$ python -q
>>> import numpy as np
>>> np.set_printoptions(suppress=True, linewidth=160)
>>> K = np.load("data.npy")
>>> K
array([[-5,  0,  0,  5],
       [ 0,  0, -5,  0],
       [ 0,  6,  9,  0],
       [-6, -1, -6,  0],
       [ 0,  0,  0,  0]])
>>> x = np.array([2, 3, 4, 3])
>>> h1 = np.maximum(K @ x, 0)
>>> K.T @ h1
array([-25, 324, 486,  25])
>>> np.maximum(K @ (3 * x), 0)
array([ 15,   0, 162,   0,   0])
>>> out = np.c_[K[:, :2] @ np.array([[-3, -1], [-1, 5]]), np.array([5, 1, 2, 0, 1])]
>>> out
array([[15,  5,  5],
       [ 0,  0,  1],
       [-6, 30,  2],
       [19,  1,  0],
       [ 0,  0,  1]])
>>> np.round(np.linalg.lstsq(K, out[:, 0])[0], 2) + 0
array([-3., -1.,  0.,  0.])
>>> np.linalg.matrix_rank(np.c_[K, out])
np.int64(5)
>>> np.round(np.linalg.norm(np.linalg.qr(K)[0].T @ out, axis=0) ** 2 / ((out ** 2).sum(axis=0) + 1e-12), 2)
array([1.  , 1.  , 0.97])
>>> t3 = np.stack([K, -3 * K, K[::-1]])
>>> t3.shape
(3, 5, 4)
>>> np.linalg.matrix_rank(t3)
array([4, 4, 4])
>>> q, Rm = np.linalg.qr(K)
>>> np.round(np.trace(q @ q.T), 2)
np.float64(4.0)
>>> np.round(np.abs(np.diag(Rm)), 2)
array([7.81, 6.03, 5.76, 3.31])
>>> np.round(q.T @ q, 2) + 0
array([[1., 0., 0., 0.],
       [0., 1., 0., 0.],
       [0., 0., 1., 0.],
       [0., 0., 0., 1.]])
>>> np.allclose(Rm.T @ Rm, K.T @ K)
True
>>> q.shape, Rm.shape
((5, 4), (4, 4))
